$ python3 -q
>>> import numpy as np
>>> np.set_printoptions(precision=2, suppress=True, linewidth=200, legacy="1.25")
>>> r0 = np.array([1, 0, 2, 2, 0, 2, 1, 2])
>>> feats = 4 * np.eye(8) + np.outer(r0, r0)
>>> print(feats)
[[5. 0. 2. 2. 0. 2. 1. 2.]
 [0. 4. 0. 0. 0. 0. 0. 0.]
 [2. 0. 8. 4. 0. 4. 2. 4.]
 [2. 0. 4. 8. 0. 4. 2. 4.]
 [0. 0. 0. 0. 4. 0. 0. 0.]
 [2. 0. 4. 4. 0. 8. 2. 4.]
 [1. 0. 2. 2. 0. 2. 5. 2.]
 [2. 0. 4. 4. 0. 4. 2. 8.]]
>>> x = np.array([2, -2, 2, 4, 1, 3, 5, -1])
>>> y = feats @ x
>>> print(y)
[31. -8. 54. 62.  4. 58. 43. 42.]
>>> print(np.linalg.solve(feats, feats[:, 4]))
[0. 0. 0. 0. 1. 0. 0. 0.]
>>> print(np.linalg.solve(feats, y))
[ 2. -2.  2.  4.  1.  3.  5. -1.]
>>> print(np.linalg.solve(feats, 5 * y))
[ 10. -10.  10.  20.   5.  15.  25.  -5.]
>>> rng = np.random.default_rng(556)
>>> lab = rng.permutation(8)
>>> print(lab)
[7 2 3 4 6 5 1 0]
>>> out = feats[lab][:, lab]
>>> print(np.trace(out))
50.0
>>> out = np.linalg.inv(feats)
>>> print(np.allclose(out, feats.T))
False
>>> print(round(np.linalg.det(feats) * np.linalg.det(out), 2))
1.0
>>> print(out)
[[ 0.24  0.   -0.02 -0.02  0.   -0.02 -0.01 -0.02]
 [ 0.    0.25  0.    0.    0.    0.    0.    0.  ]
 [-0.02  0.    0.2  -0.05  0.   -0.05 -0.02 -0.05]
 [-0.02  0.   -0.05  0.2   0.   -0.05 -0.02 -0.05]
 [ 0.    0.    0.    0.    0.25  0.    0.    0.  ]
 [-0.02  0.   -0.05 -0.05  0.    0.2  -0.02 -0.05]
 [-0.01  0.   -0.02 -0.02  0.   -0.02  0.24 -0.02]
 [-0.02  0.   -0.05 -0.05  0.   -0.05 -0.02  0.2 ]]
>>> print(round(np.linalg.slogdet(feats)[0], 2))
1.0
>>> vals, evecs = np.linalg.eigh(feats)
>>> x = np.array([1, 2, 1, 2, -2, 1, 0, -2])
>>> print(np.round(evecs * np.maximum(vals, 0) @ evecs.T, 2) + 0)
[[5. 0. 2. 2. 0. 2. 1. 2.]
 [0. 4. 0. 0. 0. 0. 0. 0.]
 [2. 0. 8. 4. 0. 4. 2. 4.]
 [2. 0. 4. 8. 0. 4. 2. 4.]
 [0. 0. 0. 0. 4. 0. 0. 0.]
 [2. 0. 4. 4. 0. 8. 2. 4.]
 [1. 0. 2. 2. 0. 2. 5. 2.]
 [2. 0. 4. 4. 0. 4. 2. 8.]]
>>> print(x @ feats @ x)
101.0
>>> Q, Rm = np.linalg.qr(feats)
>>> print(Q @ Rm)
[[5. 0. 2. 2. 0. 2. 1. 2.]
 [0. 4. 0. 0. 0. 0. 0. 0.]
 [2. 0. 8. 4. 0. 4. 2. 4.]
 [2. 0. 4. 8. 0. 4. 2. 4.]
 [0. 0. 0. 0. 4. 0. 0. 0.]
 [2. 0. 4. 4. 0. 8. 2. 4.]
 [1. 0. 2. 2. 0. 2. 5. 2.]
 [2. 0. 4. 4. 0. 4. 2. 8.]]
>>> X = np.loadtxt("m.csv", delimiter=",")
>>> print(X)
[[ 0.2   0.7  -1.1  -1.4  -0.8  -0.86]
 [-0.6  -1.4  -0.8   0.8  -0.6   1.91]
 [-0.2   0.    0.4   0.4  -1.1   0.34]
 [ 2.2   0.6  -0.2  -0.2   1.1  -7.29]
 [-1.2  -0.3  -0.8  -0.8  -1.3   4.01]
 [-1.   -0.6   0.8  -1.4  -0.1   3.12]
 [-0.6  -0.8   0.4   0.   -0.6   1.76]
 [-0.8   1.6  -1.1   1.3   1.6   1.72]
 [ 0.   -0.3  -0.1   1.1   1.1  -0.42]
 [-1.3   0.8   0.7   0.3  -1.2   3.85]
 [ 0.7   0.7   0.    0.5   2.1  -2.19]
 [-0.1   1.1  -1.    0.2   0.5   0.28]
 [ 1.1  -0.2   0.5  -1.   -1.1  -3.68]
 [ 0.9   0.3  -1.3  -1.    0.1  -2.38]
 [ 0.8  -2.5  -0.7  -0.1  -1.3  -2.14]
 [ 1.    0.7   0.6  -1.6   0.9  -3.  ]
 [-0.9  -0.1   0.3   0.8  -0.5   2.4 ]
 [ 1.9  -0.2   0.5  -1.3  -0.4  -5.24]
 [-0.2  -1.5  -1.3   0.8  -0.1   0.6 ]
 [ 0.8   0.1  -0.6   0.5   0.9  -2.15]
 [-0.5   0.    0.7  -0.3   0.2   1.57]
 [-0.7   1.5  -0.9   0.6   0.    2.05]
 [ 1.4   0.9   2.1   0.4   0.   -3.91]
 [ 1.2  -1.8   0.1   0.1  -1.3  -3.47]
 [-1.6   1.3  -1.2  -3.3  -0.7   4.74]
 [ 0.1  -0.5  -1.2   0.6  -1.1  -1.03]
 [-0.3   0.   -0.3   1.9  -1.4   0.77]
 [ 0.   -0.8   0.1   0.3   0.2   0.33]
 [-0.9   0.8   1.1  -0.2  -0.6   3.01]
 [ 1.1   0.   -0.2   1.    1.1  -3.58]
 [ 1.    0.5   1.4   0.2   1.   -3.03]
 [ 1.2  -0.9  -0.8  -0.7   0.4  -3.75]
 [ 1.3   0.2   0.2  -0.2   0.9  -3.39]
 [-0.7  -0.3   0.   -0.4  -0.6   2.03]]
>>> P = X @ np.linalg.solve(X.T @ X, X.T)
>>> print(np.allclose(P @ P, P))
True
>>> print(P @ X[:, 5])
[-0.86  1.91  0.34 -7.29  4.01  3.12  1.76  1.72 -0.42  3.85 -2.19  0.28 -3.68 -2.38 -2.14 -3.    2.4  -5.24  0.6  -2.15  1.57  2.05 -3.91 -3.47  4.74 -1.03  0.77  0.33  3.01 -3.58 -3.03 -3.75 -3.39
  2.03]
>>> print(np.round(np.linalg.eigvalsh(P), 2) + 0)
[0. 0. 0. 0. 0. 0. 0. 0. 0. 0. 0. 0. 0. 0. 0. 0. 0. 0. 0. 0. 0. 0. 0. 0. 0. 0. 0. 0. 1. 1. 1. 1. 1. 1.]
>>> Q, Rm = np.linalg.qr(X)
>>> print(round(abs(Rm[0, 0]), 2), np.round(np.linalg.norm(X[:, 0]), 2))
5.75 5.75
>>> print(round(float(np.trace(Q @ Q.T)), 2))
6.0
>>> print(np.round(Q.T @ Q, 2) + 0)
[[1. 0. 0. 0. 0. 0.]
 [0. 1. 0. 0. 0. 0.]
 [0. 0. 1. 0. 0. 0.]
 [0. 0. 0. 1. 0. 0.]
 [0. 0. 0. 0. 1. 0.]
 [0. 0. 0. 0. 0. 1.]]
>>> x = np.array([5, 5, 1, 0, 4, 5])
>>> y = X @ x
>>> print(np.round(np.linalg.lstsq(X, y)[0], 2) + 0)
[5. 5. 1. 0. 4. 5.]
>>> print(np.round(np.linalg.solve(X.T @ X, X.T @ y), 2) + 0)
[5. 5. 1. 0. 4. 5.]
>>> print(np.round(np.linalg.pinv(X) @ X, 2) + 0)
[[1. 0. 0. 0. 0. 0.]
 [0. 1. 0. 0. 0. 0.]
 [0. 0. 1. 0. 0. 0.]
 [0. 0. 0. 1. 0. 0.]
 [0. 0. 0. 0. 1. 0.]
 [0. 0. 0. 0. 0. 1.]]
>>> y = y + 0.05 * rng.normal(size=34)
>>> print(y)
[ -4.12  -3.62  -3.34 -18.32   6.54   8.06  -0.25  17.92   0.68  12.66   4.45   7.44 -17.86  -6.8  -25.11  -2.34   5.29 -18.84  -7.27  -3.27   6.83  13.42  -5.98 -25.48  18.26 -12.73  -3.5   -1.54
  13.35  -8.22  -2.28 -16.44  -5.69   2.79]
>>> b, *_ = np.linalg.lstsq(X, y)
>>> print(b.round(2) + 0)
[5.03 5.02 0.99 0.   4.   5.02]
>>> print(round(float(np.linalg.norm(y - X @ b)), 2))
0.19
>>> r0 = np.array([-1, 3, 0, 1, 2])
>>> F = np.array([np.roll(r0, i) for i in range(5)])
>>> print(F)
[[-1  3  0  1  2]
 [ 2 -1  3  0  1]
 [ 1  2 -1  3  0]
 [ 0  1  2 -1  3]
 [ 3  0  1  2 -1]]
>>> r0 = np.array([0, -1, 2, 1, -3])
>>> out = F + np.outer(r0, np.eye(5)[0])
>>> print(np.linalg.matrix_rank(np.linalg.inv(out) - np.linalg.inv(F), tol=1e-8))
1
>>> print(np.einsum("ij,ji->", F, F))
65
>>> print(np.poly(F))
[   1.    5.  -20. -135.  -70.  -25.]
>>> print((F + F.T) / 2)
[[-1.   2.5  0.5  0.5  2.5]
 [ 2.5 -1.   2.5  0.5  0.5]
 [ 0.5  2.5 -1.   2.5  0.5]
 [ 0.5  0.5  2.5 -1.   2.5]
 [ 2.5  0.5  0.5  2.5 -1. ]]
>>> print(np.allclose(F, F.T))
False
>>> print(F @ F)
[[13 -5 13  2  2]
 [ 2 13 -5 13  2]
 [ 2  2 13 -5 13]
 [13  2  2 13 -5]
 [-5 13  2  2 13]]
>>> print(round(np.abs(np.linalg.eigvals(F)).max(), 2))
5.0
>>> print(np.allclose(F @ F.T, F.T @ F))
True
>>> out = np.array([[3, 3], [1, 2]])
>>> cent = np.kron(out, F)
>>> print(cent)
[[-3  9  0  3  6 -3  9  0  3  6]
 [ 6 -3  9  0  3  6 -3  9  0  3]
 [ 3  6 -3  9  0  3  6 -3  9  0]
 [ 0  3  6 -3  9  0  3  6 -3  9]
 [ 9  0  3  6 -3  9  0  3  6 -3]
 [-1  3  0  1  2 -2  6  0  2  4]
 [ 2 -1  3  0  1  4 -2  6  0  2]
 [ 1  2 -1  3  0  2  4 -2  6  0]
 [ 0  1  2 -1  3  0  2  4 -2  6]
 [ 3  0  1  2 -1  6  0  2  4 -2]]
>>> print(round(float(np.linalg.norm(cent, 2)), 2), round(float(np.linalg.norm(out, 2) * np.linalg.norm(F, 2)), 2))
23.77 23.77
>>> print(np.linalg.cond(F) > 100)
False
>>> print(round(np.linalg.norm(F, 2) / np.linalg.norm(F), 2))
0.58
>>> print(np.abs(np.linalg.svd(F)[2][-1]))
[0.63 0.2  0.51 0.51 0.2 ]
>>> print([round(float(x), 2) for x in np.linalg.svd(F, compute_uv=False)[:3]])
[5.0, 4.98, 4.98]
>>> print(round(np.log10(np.linalg.cond(F))))
1
>>> E = np.load("data.npy")
>>> print(E)
[[ 3. -3. -3.  2.  3.  2.  3.]
 [-3. 11.  9. -6. -9. -6. -9.]
 [-3.  9. 11. -6. -9. -6. -9.]
 [ 2. -6. -6.  6.  6.  4.  6.]
 [ 3. -9. -9.  6. 11.  6.  9.]
 [ 2. -6. -6.  4.  6.  6.  6.]
 [ 3. -9. -9.  6.  9.  6. 11.]]
>>> Q, Rm = np.linalg.qr(E)
>>> print(Q.shape, Rm.shape)
(7, 7) (7, 7)
>>> print(np.abs(np.diag(Rm)))
[7.28 6.11 2.75 2.2  2.36 2.12 2.24]
>>> print(round(float(np.trace(Q @ Q.T)), 2))
7.0
>>> vals, evecs = np.linalg.eigh(E)
>>> x = np.array([1, -2, 2, 1, 0, -2, -2])
>>> print(x @ E @ x)
85.0
>>> print(np.linalg.eigvalsh(E[1:, 1:]))
[ 2.  2.  2.  2.  2. 46.]
>>> print((np.sign(evecs[:, -1].round(6)) == np.sign(evecs[0, -1].round(6))).astype(int))
[1 0 0 1 1 1 1]
>>> out = E / np.linalg.norm(E, axis=1, keepdims=True)
>>> G = out @ out.T
>>> print(np.round(np.degrees(np.arccos(np.clip(G[6, 2], -1, 1))), 2))
172.31
>>> print((G - 2 * np.eye(7)).round(6).argmax(axis=1))
[4 2 1 4 6 4 4]
>>> out = np.array([[-3, 3, 0],
...     [-1, -1, -1],
...     [-1, -1, 2],
...     [-1, -3, 2],
...     [0, 0, 2],
...     [2, 1, -2],
...     [2, 2, 2]])
>>> print(np.einsum("ik,kj->ji", E, out))
[[  5. -35. -35.  20.  33.  26.  37.]
 [ 17. -35. -35.  16.  33.  24.  37.]
 [  9. -29. -23.  22.  31.  14.  31.]]
>>> print(np.linalg.matrix_rank(np.vstack([E, out.T])))
7
>>> print(np.einsum("ik,kj->ij", E, out))
[[  5.  17.   9.]
 [-35. -35. -29.]
 [-35. -35. -23.]
 [ 20.  16.  22.]
 [ 33.  33.  31.]
 [ 26.  24.  14.]
 [ 37.  37.  31.]]
>>> Lm = np.linalg.cholesky(E)
>>> print(np.diag(Lm) ** 2)
[3.   8.   3.5  2.38 2.72 2.24 2.47]
>>> W0 = np.load("dump.npy")
>>> print(W0)
[[-2.2  0.1 -0.2 -0.4 -0.3]
 [-0.1 -0.3  0.6  0.4  1.4]
 [-0.2  0.7 -1.8  2.2 -0.2]
 [-0.5 -1.  -0.9 -0.5 -3. ]
 [ 1.4  0.7 -1.1 -0.9 -0.9]
 [ 0.3 -0.2  0.6 -0.2  0.7]
 [-1.8 -2.1 -0.1  0.9  1.3]]
>>> out = np.array([[2, 1, -1], [0, 1, 0], [2, -3, -2], [-2, -1, -1], [3, 1, -1]])
>>> print(np.einsum("ij,ij->i", W0, W0))
[ 5.14  2.58  8.65 11.31  5.28  1.02 10.16]
>>> print(np.vstack([W0, out.T]).shape)
(10, 5)
>>> print(np.einsum("ij->j", W0))
[-3.1 -2.1 -2.9  1.5 -1. ]
>>> print(np.linalg.matrix_rank(np.vstack([W0, out.T])))
5
>>> print(np.einsum("ik,kj->ji", W0, out))
[[ -4.9   4.4  -9.  -10.8  -0.3   4.3  -1.7]
 [ -1.4  -1.2   3.5  -1.3   5.4  -0.8  -3.2]
 [  3.3  -2.9   1.8   5.8   2.6  -2.   -0.2]]
>>> print(np.einsum("ik,kj->ij", W0, out))
[[ -4.9  -1.4   3.3]
 [  4.4  -1.2  -2.9]
 [ -9.    3.5   1.8]
 [-10.8  -1.3   5.8]
 [ -0.3   5.4   2.6]
 [  4.3  -0.8  -2. ]
 [ -1.7  -3.2  -0.2]]
>>> P = W0 @ np.linalg.solve(W0.T @ W0, W0.T)
>>> print(P)
[[ 0.96 -0.11 -0.04 -0.06 -0.03 -0.15  0.03]
 [-0.11  0.15 -0.04 -0.25 -0.14  0.09  0.16]
 [-0.04 -0.04  0.96 -0.04 -0.02 -0.18  0.02]
 [-0.06 -0.25 -0.04  0.91 -0.05 -0.11  0.06]
 [-0.03 -0.14 -0.02 -0.05  0.97 -0.03  0.03]
 [-0.15  0.09 -0.18 -0.11 -0.03  0.09  0.05]
 [ 0.03  0.16  0.02  0.06  0.03  0.05  0.96]]
>>> vals, evecs = np.linalg.eigh(P)
>>> x = np.array([2, 2, 3, 0, 2, -1, 0])
>>> print(round(x @ P @ x / (x @ x), 2), round(vals[0], 2), np.round(vals[-1], 2))
0.69 -0.0 1.0
>>> print(round(np.abs(P).sum(axis=1).max(), 2), np.round(np.abs(vals).max(), 2))
1.47 1.0
>>> print(evecs * np.abs(vals) @ evecs.T)
[[ 0.96 -0.11 -0.04 -0.06 -0.03 -0.15  0.03]
 [-0.11  0.15 -0.04 -0.25 -0.14  0.09  0.16]
 [-0.04 -0.04  0.96 -0.04 -0.02 -0.18  0.02]
 [-0.06 -0.25 -0.04  0.91 -0.05 -0.11  0.06]
 [-0.03 -0.14 -0.02 -0.05  0.97 -0.03  0.03]
 [-0.15  0.09 -0.18 -0.11 -0.03  0.09  0.05]
 [ 0.03  0.16  0.02  0.06  0.03  0.05  0.96]]
